$ ipython --no-banner

In [1]: import numpy as np

In [2]: import numpy.linalg as la

In [3]: np.set_printoptions(suppress=True, linewidth=120)

In [4]: def tidy(a):
   ...:     return np.round(a, 1) + 0
   ...: 

In [5]: X = np.array([[1.3, 2.0, 0.0, 1.0],
   ...:     [3.0, 1.3, 3.0, 1.0],
   ...:     [3.0, 0.0, 0.3, 3.0],
   ...:     [1.0, 2.0, 0.0, 1.3]])

In [6]: X
Out[6]: 
array([[1.3, 2. , 0. , 1. ],
       [3. , 1.3, 3. , 1. ],
       [3. , 0. , 0.3, 3. ],
       [1. , 2. , 0. , 1.3]])

In [7]: r0 = np.array([-1, -4, 3, -2])

In [8]: Y = X + np.outer(r0, np.eye(4)[3])

In [9]: tidy(la.det(Y) / la.det(X)), tidy(1 + la.solve(X, r0)[3])
Out[9]: (np.float64(0.0), np.float64(0.0))

In [10]: la.matrix_rank(la.inv(Y) - la.inv(X), tol=1e-8)
Out[10]: np.int64(1)

In [11]: Y = np.array([[4, -3], [5, 3], [2, 1], [4, 5]])

In [12]: print(la.matrix_rank(np.vstack([X, Y.T])))
4

In [13]: tidy(np.einsum("ij,ij->i", X, X))
Out[13]: array([ 6.7, 20.7, 18.1,  6.7])

In [14]: np.einsum("ij->j", X)
Out[14]: array([8.3, 5.3, 3.3, 6.3])

In [15]: vec = np.array([6, 4, 7, 6])

In [16]: rhs = X @ vec

In [17]: rhs
Out[17]: array([21.8, 50.2, 38.1, 21.8])

In [18]: tidy(la.solve(X, rhs + X[:, 1]))
Out[18]: array([6., 5., 7., 6.])

In [19]: tidy(la.solve(X, -1 * rhs))
Out[19]: array([-6., -4., -7., -6.])

In [20]: print(tidy(la.solve(X, rhs)))
[6. 4. 7. 6.]

In [21]: vec = np.array([0, 1, 1, 0])

In [22]: X @ np.eye(4)[0]
Out[22]: array([1.3, 3. , 3. , 1. ])

In [23]: np.einsum("ij,j->i", X, vec)
Out[23]: array([2. , 4.3, 0.3, 2. ])

In [24]: (X * vec).sum(axis=1)
Out[24]: array([2. , 4.3, 0.3, 2. ])

In [25]: print(X @ (2 * vec))
[4.  8.6 0.6 4. ]

In [26]: print((X @ vec).argmax())
1

In [27]: np.sign((X @ vec).round(6))
Out[27]: array([1., 1., 1., 1.])

In [28]: X @ np.ones(4)
Out[28]: array([4.3, 8.3, 6.3, 4.3])

In [29]: X @ vec
Out[29]: array([2. , 4.3, 0.3, 2. ])

In [30]: m1 = np.load("a.npy")

In [31]: m1
Out[31]: 
array([[ 1. , -1. , -1.2,  0.2],
       [-1. ,  1. ,  0.1,  0. ],
       [ 1. , -1. , -0.2,  0.3],
       [-1.6,  1.5,  0.5, -0.1],
       [-0.1,  0.1,  1.5, -0.5],
       [ 1.3, -1.3, -2.4,  1.9],
       [-0.5,  0.4,  0.5, -0.5],
       [-0.9,  0.8,  0.2,  1.8],
       [-1.1,  1.2,  0.6,  1. ],
       [ 0.4, -0.3, -0.2, -0.2],
       [-1.6,  1.6,  0.2, -1. ],
       [-0.8,  0.8,  1.2, -1.4],
       [ 0.9, -0.9,  0.4, -0.5],
       [ 2.2, -2.3, -1.7,  1.1],
       [-1. ,  1. ,  0.2, -1.7],
       [ 0.6, -0.7, -0.1, -0.7],
       [-0.9,  1.1, -1.1, -0.9],
       [ 1.4, -1.4,  0.6, -0.8]])

In [32]: Y = np.c_[m1[:, :3] @ np.array([[-3, 2, -3], [0, -2, 3], [-3, 0, 1]]), np.array([2, 4, 3, 0, 4, 0, 2, 0, 4, 0, 4, 5, 0, 3, 2, 1, 3, 3])]

In [33]: tidy(Y)
Out[33]: 
array([[  0.6,   4. ,  -7.2,   2. ],
       [  2.7,  -4. ,   6.1,   4. ],
       [ -2.4,   4. ,  -6.2,   3. ],
       [  3.3,  -6.2,   9.8,   0. ],
       [ -4.2,  -0.4,   2.1,   4. ],
       [  3.3,   5.2, -10.2,   0. ],
       [  0. ,  -1.8,   3.2,   2. ],
       [  2.1,  -3.4,   5.3,   0. ],
       [  1.5,  -4.6,   7.5,   4. ],
       [ -0.6,   1.4,  -2.3,   0. ],
       [  4.2,  -6.4,   9.8,   4. ],
       [ -1.2,  -3.2,   6. ,   5. ],
       [ -3.9,   3.6,  -5. ,   0. ],
       [ -1.5,   9. , -15.2,   3. ],
       [  2.4,  -4. ,   6.2,   2. ],
       [ -1.5,   2.6,  -4. ,   1. ],
       [  6. ,  -4. ,   4.9,   3. ],
       [ -6. ,   5.6,  -7.8,   3. ]])

In [34]: tidy(la.norm(Y - m1 @ la.lstsq(m1, Y)[0], axis=0))
Out[34]: array([ 0. ,  0. ,  0. , 11.2])

In [35]: la.matrix_rank(np.c_[m1, Y])
Out[35]: np.int64(5)

In [36]: la.matrix_rank(Y)
Out[36]: np.int64(4)

In [37]: def softmax(z):
    ...:     e = np.exp(z - z.max(axis=-1, keepdims=True))
    ...:     return e / e.sum(axis=-1, keepdims=True)
    ...: 

In [38]: tidy(softmax(X[1] + -1))
Out[38]: array([0.4, 0.1, 0.4, 0.1])

In [39]: tidy(softmax(X[1]))
Out[39]: array([0.4, 0.1, 0.4, 0.1])

In [40]: S = X @ X.T / np.sqrt(4)

In [41]: softmax(S).round(6).argmax(axis=1)
Out[41]: array([1, 1, 2, 1])

In [42]: tidy(softmax(S)[1] @ X)
Out[42]: array([3. , 1.3, 2.9, 1. ])

In [43]: W2 = m1[[3, 7]].astype(float)

In [44]: for _ in range(5):
    ...:     labels = la.norm(m1[:, None] - W2, axis=-1).argmin(axis=1)
    ...:     W2 = np.array([m1[labels == j].mean(axis=0) for j in range(2)])
    ...: 

In [45]: labels
Out[45]: array([1, 0, 1, 0, 0, 1, 0, 0, 0, 1, 0, 0, 1, 1, 0, 1, 0, 1])

In [46]: tidy(W2)
Out[46]: 
array([[-1. ,  0.9,  0.4, -0.3],
       [ 1.1, -1.1, -0.6,  0.2]])

In [47]: np.abs(W2[1] - W2[0]).argmax()
Out[47]: np.int64(1)

In [48]: print(tidy(W2[1] - W2[0]))
[ 2.  -2.1 -1.   0.5]

In [49]: F = np.loadtxt("out17.csv", delimiter=",")

In [50]: F
Out[50]: 
array([[8., 6., 0., 4., 6.],
       [6., 6., 2., 4., 4.],
       [0., 2., 4., 0., 0.],
       [4., 4., 0., 4., 2.],
       [6., 4., 0., 2., 5.]])

In [51]: # equal to its transpose

In [52]: rng = np.random.default_rng(19123)

In [53]: Y = F + rng.integers(-2, 3, (5, 3)) @ rng.integers(-2, 3, (3, 5))

In [54]: Y
Out[54]: 
array([[12.,  3.,  1.,  9., 11.],
       [ 5.,  6.,  1.,  3.,  2.],
       [-1.,  4.,  5., -3.,  4.],
       [ 2.,  6.,  0.,  2., -2.],
       [ 7.,  5.,  2.,  3.,  7.]])

In [55]: la.matrix_rank(Y - F, tol=1e-8)
Out[55]: np.int64(3)

In [56]: print(tidy(la.svd(Y - F, compute_uv=False)))
[10.6  5.9  2.4  0.   0. ]

In [57]: np.argsort(-la.norm(F, axis=0).round(6), kind="stable")[:3]
Out[57]: array([0, 1, 4])

In [58]: la.cond(F) > 100
Out[58]: np.True_

In [59]: rank = la.matrix_rank(F)

In [60]: rank
Out[60]: np.int64(3)

In [61]: null = la.svd(F)[2][rank:].T

In [62]: print(la.matrix_rank(F.T @ F), la.matrix_rank(F @ F.T))
3 3

In [63]: np.allclose(F @ null, 0)
Out[63]: True

In [64]: tidy(F @ null)
Out[64]: 
array([[0., 0.],
       [0., 0.],
       [0., 0.],
       [0., 0.],
       [0., 0.]])

In [65]: J = np.loadtxt("arr.csv", delimiter=",")

In [66]: J
Out[66]: 
array([[0., 0., 1., 0.],
       [0., 0., 0., 1.],
       [1., 0., 0., 0.],
       [0., 1., 0., 0.]])

In [67]: # 2 blocks once reordered

In [68]: O, V = la.qr(J[:, :2])[0], la.qr(J[:, 2:])[0]

In [69]: sigma = la.svd(O.T @ V, compute_uv=False)

In [70]: np.degrees(np.arccos(sigma.clip(0, 1)))
Out[70]: array([90., 90.])

In [71]: sigma
Out[71]: array([0., 0.])

In [72]: (sigma > 0.9).sum()
Out[72]: np.int64(0)

In [73]: tidy(la.norm(O @ O.T - V @ V.T, 2))
Out[73]: np.float64(1.0)

In [74]: W0 = np.load("mat.npy")

In [75]: W0
Out[75]: 
array([[ 0.1, -0.8,  2.2, -2.2],
       [-3.3, -0.5,  1.9, -0.2],
       [-1.6,  6. ,  4.2, -3.2],
       [-0.4, -0.2, -1.4, -0.8],
       [ 5.3, -1.5, -4.6,  3.4],
       [-3.2,  0.9,  2. , -2. ],
       [ 1.1, -1.4, -2.8, -4.9],
       [-0.8, -1.4, -0.6, -3. ],
       [-0.9,  4.4,  0.4, -1.6],
       [-0.5, -0.2,  2.5,  0.4],
       [-4.5,  0.3,  2. , -1.1],
       [ 4.3, -2.5,  1.2,  2.8],
       [ 1.2,  0.2,  2.7,  1.5],
       [-0.8,  7.8,  2.8,  2.2],
       [ 1.1,  3.7, -2.7, -0.4],
       [ 3.2,  0.3,  2.1, -2.3],
       [ 4.6, -0.4, -0.1,  1.1],
       [-1. , -2.8, -6.7,  3.6],
       [ 4.4, -0.9,  0.3, -6.2],
       [-6.1,  1.5,  1.5, -4.4],
       [ 0. ,  1.2,  0.7, -2. ],
       [ 4.1,  8.5, -1. , -4.2],
       [ 1.8, -3. , -4.2, -2.1],
       [-1.8, -1.7, -0.3,  1.4],
       [ 1.5, -1.4,  4.6,  2.2],
       [-0.5, -0.6,  0.4, -0.4],
       [ 2.6, -0.5,  1.5,  0.3],
       [-1.3,  1.8,  0. ,  3.7]])

In [76]: r0 = np.array([2, 1])

In [77]: print(tidy(np.polyval(r0, W0[6])))
[ 3.2 -1.8 -4.6 -8.8]

In [78]: tidy(np.convolve(W0[6], r0))
Out[78]: array([  2.2,  -1.7,  -7. , -12.6,  -4.9])

In [79]: Y = np.c_[W0[:, :1] @ np.array([[-1]]), np.array([5, 1, 5, 4, -7, -2, 6, -4, 6, 0, 1, -1, 4, 8, -2, 1, 9, 5, -8, 0, 6, -5, -8, -1, -9, 6, -9, 0])]

In [80]: Y
Out[80]: 
array([[-0.1,  5. ],
       [ 3.3,  1. ],
       [ 1.6,  5. ],
       [ 0.4,  4. ],
       [-5.3, -7. ],
       [ 3.2, -2. ],
       [-1.1,  6. ],
       [ 0.8, -4. ],
       [ 0.9,  6. ],
       [ 0.5,  0. ],
       [ 4.5,  1. ],
       [-4.3, -1. ],
       [-1.2,  4. ],
       [ 0.8,  8. ],
       [-1.1, -2. ],
       [-3.2,  1. ],
       [-4.6,  9. ],
       [ 1. ,  5. ],
       [-4.4, -8. ],
       [ 6.1,  0. ],
       [ 0. ,  6. ],
       [-4.1, -5. ],
       [-1.8, -8. ],
       [ 1.8, -1. ],
       [-1.5, -9. ],
       [ 0.5,  6. ],
       [-2.6, -9. ],
       [ 1.3,  0. ]])

In [81]: la.matrix_rank(np.c_[W0, Y])
Out[81]: np.int64(5)

In [82]: M = 0.2 ** np.abs(np.subtract.outer(np.arange(5), np.arange(5)))

In [83]: tidy(M)
Out[83]: 
array([[1. , 0.2, 0. , 0. , 0. ],
       [0.2, 1. , 0.2, 0. , 0. ],
       [0. , 0.2, 1. , 0.2, 0. ],
       [0. , 0. , 0.2, 1. , 0.2],
       [0. , 0. , 0. , 0.2, 1. ]])

In [84]: # symmetric, so the eigenvalues are real

In [85]: O, V = la.qr(M[:, :3])[0], la.qr(M[:, 3:])[0]

In [86]: sigma = la.svd(O.T @ V, compute_uv=False)

In [87]: print(tidy(la.norm(O @ O.T - V @ V.T, 2)))
1.0

In [88]: print(tidy(sigma))
[0.4 0. ]

In [89]: feats = np.loadtxt("data.csv", delimiter=",")

In [90]: feats
Out[90]: 
array([[1., 0.],
       [1., 1.]])

In [91]: # triangular

In [92]: la.matrix_rank(feats - feats[0, 0] * np.eye(2))
Out[92]: np.int64(1)

In [93]: [int(la.matrix_rank(la.matrix_power(feats, p))) for p in range(1, 3)]
Out[93]: [2, 2]

In [94]: np.prod(np.diag(feats)), tidy(la.det(feats))
Out[94]: (np.float64(1.0), np.float64(1.0))

In [95]: r0 = np.array([1, -1])

In [96]: Y = feats + np.outer(r0, np.eye(2)[0])

In [97]: print(Y)
[[2. 0.]
 [0. 1.]]

In [98]: print(la.matrix_rank(Y - feats))
1

In [99]: ev, V = la.eig(feats)

In [100]: np.prod(ev)
Out[100]: np.float64(1.0)

In [101]: tidy(np.sort(la.eigvals(feats @ feats)))
Out[101]: array([1., 1.])

In [102]: tidy(np.sort(la.eigvals(feats.T)))
Out[102]: array([1., 1.])

In [103]: ev
Out[103]: array([1., 1.])

In [104]: Y = feats / la.norm(feats, axis=1, keepdims=True)

In [105]: C2 = Y @ Y.T

In [106]: tidy(C2)
Out[106]: 
array([[1. , 0.7],
       [0.7, 1. ]])

In [107]: np.argwhere(np.triu(np.abs(C2) > 0.95, 1))
Out[107]: array([], shape=(0, 2), dtype=int64)

In [108]: (C2 - 2 * np.eye(2)).round(6).argmax(axis=1)
Out[108]: array([1, 0])

In [109]: Y = np.array([[0], [0], [3], [1], [3]])

In [110]: W2 = np.array([[-1, -1, 0]])

In [111]: K = Y @ W2 + 0.3 * rng.normal(size=(5, 3))

In [112]: tidy(K)
Out[112]: 
array([[ 0. , -0.7, -0.1],
       [-0.3,  0.1, -0.5],
       [-3.4, -2.8, -0.4],
       [-1.2, -1.3, -0.2],
       [-2.9, -3.3,  0. ]])

In [113]: softmax(K).sum(axis=1)
Out[113]: array([1., 1., 1., 1., 1.])

In [114]: tidy(softmax(K[3] + 3))
Out[114]: array([0.2, 0.2, 0.6])

In [115]: S = K @ K.T / np.sqrt(3)

In [116]: tidy(softmax(S + np.triu(np.full(S.shape, -np.inf), 1)))
Out[116]: 
array([[1. , 0. , 0. , 0. , 0. ],
       [0.4, 0.6, 0. , 0. , 0. ],
       [0. , 0. , 1. , 0. , 0. ],
       [0. , 0. , 0.9, 0.1, 0. ],
       [0. , 0. , 0.5, 0. , 0.5]])

In [117]: tidy(softmax(S))
Out[117]: 
array([[0.1, 0.1, 0.3, 0.2, 0.3],
       [0.2, 0.2, 0.3, 0.2, 0.2],
       [0. , 0. , 0.6, 0. , 0.4],
       [0. , 0. , 0.5, 0. , 0.5],
       [0. , 0. , 0.5, 0. , 0.5]])

In [118]: K.shape
Out[118]: (5, 3)

In [119]: tidy(np.abs(K).max())
Out[119]: np.float64(3.4)

In [120]: la.matrix_rank(K)
Out[120]: np.int64(3)

In [121]: tidy(np.diff(K, axis=0))
Out[121]: 
array([[-0.3,  0.8, -0.4],
       [-3.1, -2.9,  0.2],
       [ 2.2,  1.5,  0.2],
       [-1.7, -2. ,  0.2]])

In [122]: np.count_nonzero(K)
Out[122]: np.int64(15)

In [123]: tidy(la.norm(K, axis=0))
Out[123]: array([4.6, 4.6, 0.7])

In [124]: la.norm(K, axis=1).argmax()
Out[124]: np.int64(2)

In [125]: tidy(K[0] @ K[3])
Out[125]: np.float64(0.9)

In [126]: r0 = np.array([2, 0])

In [127]: tidy(np.convolve(K[4], r0))
Out[127]: array([-5.8, -6.6,  0. ,  0. ])

In [128]: print(tidy(np.correlate(K[4], K[0], "full")))
[0.4 2.4 2.3 0.  0. ]

In [129]: tidy(np.polyval(r0, K[4]))
Out[129]: array([-5.8, -6.6,  0. ])

In [130]: tidy(np.cross(K[4, :3], K[0, :3]))
Out[130]: array([ 0.4, -0.4,  2. ])
